>>> import numpy as np
>>> np.set_printoptions(precision=4, suppress=True, linewidth=120)
>>> def rd(a):
...     return np.round(a, 4) + 0
... 
>>> X = np.array([[-0.5, 0.5, 0.4, 0.2, -1.2, -0.7, -0.2, -0.8, -0.3, -0.7],
...     [-0.6, 0.2, -0.2, -0.5, -1.4, -0.4, -0.4, 0.5, 0.9, 1.6],
...     [-0.7, -0.5, 0.2, -0.9, 1.7, 0.0, 2.6, -0.2, -0.3, 0.8],
...     [-0.4, -0.3, 1.2, 0.3, 2.2, 0.4, -0.9, 0.9, -0.7, -1.2],
...     [-0.8, 1.2, -0.8, 0.9, -0.2, -0.4, -1.2, 0.8, 1.3, 0.2],
...     [-0.1, -1.4, 0.9, 0.2, -0.7, 0.0, 0.8, -1.8, 1.2, 0.8],
...     [0.4, -0.7, -1.2, 0.6, -0.9, 1.7, 0.2, 0.3, -0.4, 0.1],
...     [-0.4, -1.0, 0.9, -0.1, -1.0, -1.5, 0.2, -0.3, 0.4, -0.7],
...     [0.1, -0.6, -0.2, 0.3, -1.1, -1.7, 0.4, -0.9, 0.1, -1.2],
...     [2.8, 0.6, -1.0, 1.8, -0.6, -1.2, 0.2, -0.7, 1.3, -0.4]])
>>> X[:, 8] *= 5
>>> print(X)
[[-0.5  0.5  0.4  0.2 -1.2 -0.7 -0.2 -0.8 -1.5 -0.7]
 [-0.6  0.2 -0.2 -0.5 -1.4 -0.4 -0.4  0.5  4.5  1.6]
 [-0.7 -0.5  0.2 -0.9  1.7  0.   2.6 -0.2 -1.5  0.8]
 [-0.4 -0.3  1.2  0.3  2.2  0.4 -0.9  0.9 -3.5 -1.2]
 [-0.8  1.2 -0.8  0.9 -0.2 -0.4 -1.2  0.8  6.5  0.2]
 [-0.1 -1.4  0.9  0.2 -0.7  0.   0.8 -1.8  6.   0.8]
 [ 0.4 -0.7 -1.2  0.6 -0.9  1.7  0.2  0.3 -2.   0.1]
 [-0.4 -1.   0.9 -0.1 -1.  -1.5  0.2 -0.3  2.  -0.7]
 [ 0.1 -0.6 -0.2  0.3 -1.1 -1.7  0.4 -0.9  0.5 -1.2]
 [ 2.8  0.6 -1.   1.8 -0.6 -1.2  0.2 -0.7  6.5 -0.4]]
>>> rng = np.random.default_rng(20445)
>>> z = rng.permutation(10)
>>> print(z)
[5 7 9 3 6 0 1 4 8 2]
>>> B = X[z][:, z]
>>> print(rd(np.sort(np.abs(np.linalg.eigvals(B)))))
[0.9391 0.9391 1.3099 1.3099 1.8485 1.8485 2.9613 2.9613 5.6756 5.6756]
>>> print(rd(np.trace(B)))
0.0
>>> print(rd(np.linalg.det(B)), rd(np.linalg.det(X[z])))
1460.5124 -1460.5124
>>> J = np.load("w.npy")
>>> print(J)
[[ 3. -1.  2.  0.  2. -2.]
 [-3.  3.  0.  3. -2.  2.]
 [-3. -1.  1. -3. -1.  3.]
 [ 0.  0.  0.  0.  3.  2.]
 [ 0.  0.  0. -1.  0.  2.]
 [ 0.  0.  0.  3.  0.  3.]]
>>> x0 = np.array([3, 1, 2, 2, 2, 2])
>>> target = J @ x0
>>> print(target)
[ 12.   0. -10.  10.   2.  12.]
>>> print(rd(np.linalg.solve(J, target + J[:, 2])))
[3. 1. 3. 2. 2. 2.]
>>> print(rd(np.linalg.solve(J.T, J[0])))
[1. 0. 0. 0. 0. 0.]
>>> print(rd(np.linalg.solve(J, target)))
[3. 1. 2. 2. 2. 2.]
>>> print(rd(np.linalg.solve(J, J[:, 5])))
[0. 0. 0. 0. 0. 1.]
